>>> import numpy as np
>>> np.set_printoptions(precision=2, suppress=True, linewidth=120, floatmode="fixed")
>>> def rd(a):
...     return np.round(a, 2) + 0
... 
>>> X = np.array([[0.0, -2.0, 0.0, 0.0],
...     [-2.0, 1.0, -2.0, 0.0],
...     [0.0, -2.0, 0.0, -2.0],
...     [0.0, 0.0, -2.0, 5.0]])
>>> Q, Rm = np.linalg.qr(X)
>>> np.allclose(Rm.T @ Rm, X.T @ X)
True
>>> abs(Rm[0, 0]), rd(np.linalg.norm(X[:, 0]))
(np.float64(2.0), np.float64(2.0))
>>> rd(np.trace(Q @ Q.T))
np.float64(4.0)
>>> rd(Q @ Rm)
array([[ 0.00, -2.00,  0.00,  0.00],
       [-2.00,  1.00, -2.00,  0.00],
       [ 0.00, -2.00,  0.00, -2.00],
       [ 0.00,  0.00, -2.00,  5.00]])
>>> rd(Q.T @ Q)
array([[1.00, 0.00, 0.00, 0.00],
       [0.00, 1.00, 0.00, 0.00],
       [0.00, 0.00, 1.00, 0.00],
       [0.00, 0.00, 0.00, 1.00]])
>>> Q.shape, Rm.shape
((4, 4), (4, 4))
>>> rd(np.poly(X))
array([ 1.00, -6.00, -7.00, 44.00, 16.00])
>>> rd(np.linalg.eigvals(X))
array([-2.55, -0.35,  3.08,  5.82])
>>> rd(np.linalg.det(2 * X)), rd(np.linalg.det(X))
(np.float64(256.0), np.float64(16.0))
>>> rd(np.linalg.eigvals(X).sum().real)
np.float64(6.0)
>>> np.kron(np.eye(2, dtype=int), X)
array([[ 0.00, -2.00,  0.00,  0.00,  0.00, -0.00,  0.00,  0.00],
       [-2.00,  1.00, -2.00,  0.00, -0.00,  0.00, -0.00,  0.00],
       [ 0.00, -2.00,  0.00, -2.00,  0.00, -0.00,  0.00, -0.00],
       [ 0.00,  0.00, -2.00,  5.00,  0.00,  0.00, -0.00,  0.00],
       [ 0.00, -0.00,  0.00,  0.00,  0.00, -2.00,  0.00,  0.00],
       [-0.00,  0.00, -0.00,  0.00, -2.00,  1.00, -2.00,  0.00],
       [ 0.00, -0.00,  0.00, -0.00,  0.00, -2.00,  0.00, -2.00],
       [ 0.00,  0.00, -0.00,  0.00,  0.00,  0.00, -2.00,  5.00]])
>>> rd(np.linalg.det(X.T))
np.float64(16.0)
>>> rd(np.linalg.eigvalsh(X).min())
np.float64(-2.55)
>>> np.all(np.linalg.eigvalsh(X) > 0)
np.False_
>>> w, vecs = np.linalg.eigh(X)
>>> x0 = np.array([1, -1, -1, -2])
>>> np.abs(X).sum(axis=1).max(), rd(np.abs(w).max())
(np.float64(7.0), np.float64(5.82))
>>> x0 @ X @ x0
np.float64(13.0)
>>> rd(vecs * np.maximum(w, 0) @ vecs.T)
array([[ 0.77, -1.22,  0.58,  0.14],
       [-1.22,  1.96, -1.08,  0.24],
       [ 0.58, -1.08,  1.08, -1.70],
       [ 0.14,  0.24, -1.70,  5.09]])
>>> rng = np.random.default_rng(93709)
>>> z = rng.permutation(4)
>>> z
array([2, 1, 3, 0])
>>> B = X[z][:, z]
>>> np.trace(B)
np.float64(6.0)
>>> B
array([[ 0.00, -2.00, -2.00,  0.00],
       [-2.00,  1.00,  0.00, -2.00],
       [-2.00,  0.00,  5.00,  0.00],
       [ 0.00, -2.00,  0.00,  0.00]])
>>> np.diag(B)
array([0.00, 1.00, 5.00, 0.00])
>>> M = np.loadtxt("x.csv", delimiter=",")
>>> M
array([[ 0.00, -2.00,  0.00,  0.00,  0.00,  0.00,  0.00,  0.00,  0.00],
       [-2.00, -3.00, -2.00,  0.00,  0.00,  0.00,  0.00,  0.00,  0.00],
       [ 0.00, -2.00, -2.00, -2.00,  0.00,  0.00,  0.00,  0.00,  0.00],
       [ 0.00,  0.00, -2.00, -1.00, -2.00,  0.00,  0.00,  0.00,  0.00],
       [ 0.00,  0.00,  0.00, -2.00,  2.00, -2.00,  0.00,  0.00,  0.00],
       [ 0.00,  0.00,  0.00,  0.00, -2.00, -1.00, -2.00,  0.00,  0.00],
       [ 0.00,  0.00,  0.00,  0.00,  0.00, -2.00,  2.00, -2.00,  0.00],
       [ 0.00,  0.00,  0.00,  0.00,  0.00,  0.00, -2.00,  3.00, -2.00],
       [ 0.00,  0.00,  0.00,  0.00,  0.00,  0.00,  0.00, -2.00, -2.00]])
>>> w, vecs = np.linalg.eigh(M)
>>> rd(np.linalg.eigvalsh(M @ M))
array([ 0.01,  1.62,  2.72,  5.21,  8.01, 11.12, 14.48, 27.42, 29.42])
>>> Uu, sigma, Vh = np.linalg.svd(M)
>>> np.argmax(sigma[:-1] / (sigma[1:] + 1e-6)) + 1
np.int64(8)
>>> B = Uu[:, :8] @ np.diag(sigma[:8]) @ Vh[:8]
>>> np.linalg.matrix_rank(B)
np.int64(8)
>>> rd(np.linalg.norm(M - B) / np.linalg.norm(M))
np.float64(0.01)
>>> rd(np.abs(M - B).max())
np.float64(0.03)
>>> np.linalg.matrix_rank(M, rtol=0.05)
np.int64(8)
>>> Q, vecs = np.linalg.qr(M[:, :3])[0], np.linalg.qr(M[:, 3:])[0]
>>> sigma = np.linalg.svd(Q.T @ vecs, compute_uv=False)
>>> rd(np.degrees(np.arccos(sigma.clip(0, 1))))
array([ 3.51, 72.18, 90.00])
>>> rd(sigma)
array([1.00, 0.31, 0.00])
>>> rd(np.linalg.norm(Q @ Q.T - vecs @ vecs.T, 2))
np.float64(1.0)
>>> np.linalg.matrix_rank(M, rtol=0.1)
np.int64(8)
>>> round(np.log10(np.linalg.cond(M)))
2
>>> np.linalg.cond(M) > 100
np.False_
>>> np.argsort(-np.linalg.norm(M, axis=0).round(6), kind="stable")[:3]
array([1, 7, 2])
>>> rd(np.abs(np.linalg.svd(M)[2][-1]))
array([0.51, 0.02, 0.54, 0.49, 0.32, 0.16, 0.24, 0.09, 0.10])
>>> feats = np.loadtxt("dump.csv", delimiter=",")
>>> rd(feats)
array([[  3.00,  -9.15,   4.90,   9.88, -13.51,  -1.73],
       [ 10.17,  11.70,   5.73,  -5.04,  -0.57, -10.06],
       [ -5.34,   6.67,  -6.27,  -8.91,  13.86,   4.02],
       [  3.21,  13.16,  -0.61, -10.13,   9.84,  -4.10],
       [  6.84,  13.66,   2.37,  -8.61,   5.75,  -7.33],
       [-10.75, -10.62,  -6.50,   3.75,   2.45,  10.46],
       [  2.51,  12.89,  -1.13, -10.26,  10.44,  -3.46],
       [  8.52,  13.16,   3.94,  -7.25,   3.07,  -8.76],
       [-10.55, -11.06,  -6.21,   4.25,   1.73,  10.32],
       [  0.14,  11.62,  -2.84, -10.40,  12.13,  -1.26],
       [ -7.41, -13.56,  -2.88,   8.22,  -4.92,   7.82]])
>>> rd(feats @ np.linalg.pinv(feats) @ feats)
array([[  3.00,  -9.15,   4.90,   9.88, -13.51,  -1.73],
       [ 10.17,  11.70,   5.73,  -5.04,  -0.57, -10.06],
       [ -5.34,   6.67,  -6.27,  -8.91,  13.86,   4.02],
       [  3.21,  13.16,  -0.61, -10.13,   9.84,  -4.10],
       [  6.84,  13.66,   2.37,  -8.61,   5.75,  -7.33],
       [-10.75, -10.62,  -6.50,   3.75,   2.45,  10.46],
       [  2.51,  12.89,  -1.13, -10.26,  10.44,  -3.46],
       [  8.52,  13.16,   3.94,  -7.25,   3.07,  -8.76],
       [-10.55, -11.06,  -6.21,   4.25,   1.73,  10.32],
       [  0.14,  11.62,  -2.84, -10.40,  12.13,  -1.26],
       [ -7.41, -13.56,  -2.88,   8.22,  -4.92,   7.82]])
>>> np.linalg.lstsq(feats[:-1].T, feats[-1])[2]
np.int32(2)
>>> rd(np.trace(np.linalg.pinv(feats) @ feats))
np.float64(2.0)
>>> np.abs(np.diag(np.linalg.qr(feats)[1])) > 1e-9
array([ True,  True, False, False, False, False])
>>> Uu, sigma, Vh = np.linalg.svd(feats, full_matrices=False)
>>> rd(np.sqrt((sigma ** 2).sum())), rd(np.linalg.norm(feats))
(np.float64(66.33), np.float64(66.33))
>>> np.allclose(Uu * sigma @ Vh, feats)
True
>>> rd(Vh @ Vh.T)
array([[1.00, 0.00, 0.00, 0.00, 0.00, 0.00],
       [0.00, 1.00, 0.00, 0.00, 0.00, 0.00],
       [0.00, 0.00, 1.00, 0.00, 0.00, 0.00],
       [0.00, 0.00, 0.00, 1.00, 0.00, 0.00],
       [0.00, 0.00, 0.00, 0.00, 1.00, 0.00],
       [0.00, 0.00, 0.00, 0.00, 0.00, 1.00]])
>>> rd(np.cumsum(sigma ** 2) / np.sum(sigma ** 2))
array([0.74, 1.00, 1.00, 1.00, 1.00, 1.00])
>>> rd(sigma / sigma[0])
array([1.00, 0.60, 0.00, 0.00, 0.00, 0.00])
>>> rd(np.abs(Vh[0]))
array([0.30, 0.69, 0.08, 0.46, 0.34, 0.33])
>>> rd(Uu.T @ Uu)
array([[1.00, 0.00, 0.00, 0.00, 0.00, 0.00],
       [0.00, 1.00, 0.00, 0.00, 0.00, 0.00],
       [0.00, 0.00, 1.00, 0.00, 0.00, 0.00],
       [0.00, 0.00, 0.00, 1.00, 0.00, 0.00],
       [0.00, 0.00, 0.00, 0.00, 1.00, 0.00],
       [0.00, 0.00, 0.00, 0.00, 0.00, 1.00]])
>>> t = np.radians(72)
>>> Rm = np.eye(6)
>>> Rm[4, 4] = Rm[1, 1] = np.cos(t)
>>> Rm[4, 1], Rm[1, 4] = -np.sin(t), np.sin(t)
>>> rd(Rm)
array([[ 1.00,  0.00,  0.00,  0.00,  0.00,  0.00],
       [ 0.00,  0.31,  0.00,  0.00,  0.95,  0.00],
       [ 0.00,  0.00,  1.00,  0.00,  0.00,  0.00],
       [ 0.00,  0.00,  0.00,  1.00,  0.00,  0.00],
       [ 0.00, -0.95,  0.00,  0.00,  0.31,  0.00],
       [ 0.00,  0.00,  0.00,  0.00,  0.00,  1.00]])
>>> B = feats @ Rm.T
>>> rd(np.abs(B - feats).max(axis=0))
array([ 0.00,  9.67,  0.00,  0.00, 19.47,  0.00])
>>> np.allclose(np.linalg.norm(feats, axis=1), np.linalg.norm(B, axis=1))
True
>>> rd(np.linalg.svd(feats, compute_uv=False)), rd(np.linalg.svd(B, compute_uv=False))
(array([56.87, 34.14,  0.00,  0.00,  0.00,  0.00]), array([56.87, 34.14,  0.00,  0.00,  0.00,  0.00]))
>>> rd(np.sort(np.abs(np.linalg.eigvals(X))))
array([0.35, 2.55, 3.08, 5.82])
>>> rd(np.abs(np.linalg.eigvals(X)).max())
np.float64(5.82)
>>> (X - X.T) / 2
array([[0.00, 0.00, 0.00, 0.00],
       [0.00, 0.00, 0.00, 0.00],
       [0.00, 0.00, 0.00, 0.00],
       [0.00, 0.00, 0.00, 0.00]])
>>> np.allclose(X, X.T)
True
>>> np.trace(X)
np.float64(6.0)
>>> rd(np.linalg.det(X))
np.float64(16.0)
>>> np.linalg.matrix_rank(feats, rtol=0.1)
np.int64(2)
>>> rd(np.linalg.norm(feats, 2) / np.linalg.norm(feats))
np.float64(0.86)
>>> np.argsort(-np.linalg.norm(feats, axis=0).round(6), kind="stable")[:3]
array([1, 4, 3])
>>> [round(float(x), 2) for x in np.linalg.svd(feats, compute_uv=False)[:3]]
[56.87, 34.14, 0.0]
>>> A = np.array([[-0.09, -0.84, -0.48, 0.6, -0.29],
...     [-0.79, -0.56, -0.84, 0.18, -0.16],
...     [-0.74, 0.29, 0.84, -0.5, 0.44],
...     [-0.71, -0.94, 0.48, 0.19, 0.42],
...     [0.83, -0.04, 1.33, -0.03, -0.78],
...     [0.58, -0.21, -0.12, 0.03, -0.78],
...     [0.07, 0.0, -0.26, 0.17, -0.1],
...     [1.13, 0.75, -0.92, 0.33, 0.51],
...     [0.77, -0.27, -1.05, 0.08, -1.55],
...     [1.55, -0.83, 0.06, 1.15, 0.96],
...     [-0.65, 1.1, 0.29, 2.3, -0.64]])
>>> A
array([[-0.09, -0.84, -0.48,  0.60, -0.29],
       [-0.79, -0.56, -0.84,  0.18, -0.16],
       [-0.74,  0.29,  0.84, -0.50,  0.44],
       [-0.71, -0.94,  0.48,  0.19,  0.42],
       [ 0.83, -0.04,  1.33, -0.03, -0.78],
       [ 0.58, -0.21, -0.12,  0.03, -0.78],
       [ 0.07,  0.00, -0.26,  0.17, -0.10],
       [ 1.13,  0.75, -0.92,  0.33,  0.51],
       [ 0.77, -0.27, -1.05,  0.08, -1.55],
       [ 1.55, -0.83,  0.06,  1.15,  0.96],
       [-0.65,  1.10,  0.29,  2.30, -0.64]])
>>> d = np.linalg.norm(A[:, None] - A[None], axis=-1)
>>> np.flatnonzero(d[5] < d.mean() / 2)
array([5, 6])
>>> rd(d[5])
array([1.24, 1.71, 2.16, 2.01, 1.48, 0.00, 0.90, 1.90, 1.22, 2.37, 2.93])
>>> np.unravel_index(d.round(6).argmax(), d.shape)
(np.int64(9), np.int64(10))
>>> d.mean(axis=1).argmax()
np.int64(10)
>>> d.shape
(11, 11)
